In [1]: import numpy as np

In [2]: np.set_printoptions(precision=2, suppress=True, linewidth=160, sign=" ")

In [3]: tidy = lambda a: np.round(a, 2) + 0

In [4]: mat = np.load("m.npy")

In [5]: mat
Out[5]: 
array([[ 1,  0,  0,  0,  0,  0,  0,  0,  0,  0,  0,  0],
       [ 0, -1,  0,  0,  0,  0,  0,  0,  0,  0,  0,  0],
       [ 0,  0, -2,  0,  0,  0,  0,  0,  0,  0,  0,  0],
       [ 0,  0,  0, -3,  0,  0,  0,  0,  0,  0,  0,  0],
       [ 0,  0,  0,  0,  1,  0,  0,  0,  0,  0,  0,  0],
       [ 0,  0,  0,  0,  0, -1,  0,  0,  0,  0,  0,  0],
       [ 0,  0,  0,  0,  0,  0,  3,  0,  0,  0,  0,  0],
       [ 0,  0,  0,  0,  0,  0,  0,  0,  0,  0,  0,  0],
       [ 0,  0,  0,  0,  0,  0,  0,  0,  0,  0,  0,  0],
       [ 0,  0,  0,  0,  0,  0,  0,  0,  0,  1,  0,  0],
       [ 0,  0,  0,  0,  0,  0,  0,  0,  0,  0,  2,  0],
       [ 0,  0,  0,  0,  0,  0,  0,  0,  0,  0,  0,  0]])

In [6]: ev, evecs = np.linalg.eigh(mat)

In [7]: np.abs(evecs[:, -1])
Out[7]: array([ 0.,  0.,  0.,  0.,  0.,  0.,  1.,  0.,  0.,  0.,  0.,  0.])

In [8]: ev.sum(), np.trace(mat)
Out[8]: (np.float64(1.0), np.int64(1))

In [9]: rng = np.random.default_rng(2080)

In [10]: idx = rng.permutation(12)

In [11]: idx
Out[11]: array([ 10,   7,   2,   3,   6,   0,   8,   5,   4,   1,  11,   9])

In [12]: B = mat[idx][:, idx]

In [13]: B
Out[13]: 
array([[ 2,  0,  0,  0,  0,  0,  0,  0,  0,  0,  0,  0],
       [ 0,  0,  0,  0,  0,  0,  0,  0,  0,  0,  0,  0],
       [ 0,  0, -2,  0,  0,  0,  0,  0,  0,  0,  0,  0],
       [ 0,  0,  0, -3,  0,  0,  0,  0,  0,  0,  0,  0],
       [ 0,  0,  0,  0,  3,  0,  0,  0,  0,  0,  0,  0],
       [ 0,  0,  0,  0,  0,  1,  0,  0,  0,  0,  0,  0],
       [ 0,  0,  0,  0,  0,  0,  0,  0,  0,  0,  0,  0],
       [ 0,  0,  0,  0,  0,  0,  0, -1,  0,  0,  0,  0],
       [ 0,  0,  0,  0,  0,  0,  0,  0,  1,  0,  0,  0],
       [ 0,  0,  0,  0,  0,  0,  0,  0,  0, -1,  0,  0],
       [ 0,  0,  0,  0,  0,  0,  0,  0,  0,  0,  0,  0],
       [ 0,  0,  0,  0,  0,  0,  0,  0,  0,  0,  0,  1]])

In [14]: tidy(np.sort(np.abs(np.linalg.eigvals(B))))
Out[14]: array([ 0.,  0.,  0.,  1.,  1.,  1.,  1.,  1.,  2.,  2.,  3.,  3.])

In [15]: J = np.loadtxt("run13.csv", delimiter=",")

In [16]: J
Out[16]: 
array([[-1., -1.,  0.,  0.,  0.,  0.,  0.,  0.,  0.,  0.,  0.,  0.,  0.],
       [-1.,  1., -1.,  0.,  0.,  0.,  0.,  0.,  0.,  0.,  0.,  0.,  0.],
       [ 0., -1.,  1., -1.,  0.,  0.,  0.,  0.,  0.,  0.,  0.,  0.,  0.],
       [ 0.,  0., -1., -1., -1.,  0.,  0.,  0.,  0.,  0.,  0.,  0.,  0.],
       [ 0.,  0.,  0., -1.,  1., -1.,  0.,  0.,  0.,  0.,  0.,  0.,  0.],
       [ 0.,  0.,  0.,  0., -1., -1., -1.,  0.,  0.,  0.,  0.,  0.,  0.],
       [ 0.,  0.,  0.,  0.,  0., -1.,  2., -1.,  0.,  0.,  0.,  0.,  0.],
       [ 0.,  0.,  0.,  0.,  0.,  0., -1.,  3., -1.,  0.,  0.,  0.,  0.],
       [ 0.,  0.,  0.,  0.,  0.,  0.,  0., -1., -1., -1.,  0.,  0.,  0.],
       [ 0.,  0.,  0.,  0.,  0.,  0.,  0.,  0., -1.,  1., -1.,  0.,  0.],
       [ 0.,  0.,  0.,  0.,  0.,  0.,  0.,  0.,  0., -1., -3., -1.,  0.],
       [ 0.,  0.,  0.,  0.,  0.,  0.,  0.,  0.,  0.,  0., -1., -2., -1.],
       [ 0.,  0.,  0.,  0.,  0.,  0.,  0.,  0.,  0.,  0.,  0., -1., -1.]])

In [17]: ev, evecs = np.linalg.eigh(J)

In [18]: x0 = np.array([2, -2, 1, -1, -2, 3, -1, -3, 1, -3, 0, -3, 3])

In [19]: (np.sign(evecs[:, -1].round(6)) == np.sign(evecs[0, -1].round(6))).astype(int)
Out[19]: array([ 1,  0,  1,  0,  1,  0,  1,  0,  1,  0,  1,  0,  1])

In [20]: print(tidy(x0 @ J @ x0 / (x0 @ x0)), tidy(ev[0]), tidy(ev[-1]))
0.93 -3.88 3.84

In [21]: tidy(np.linalg.eigvalsh(J[1:, 1:]))
Out[21]: array([-3.88, -2.14, -1.99, -1.53, -1.38, -0.29,  0.22,  1.35,  1.58,  1.95,  2.27,  3.84])
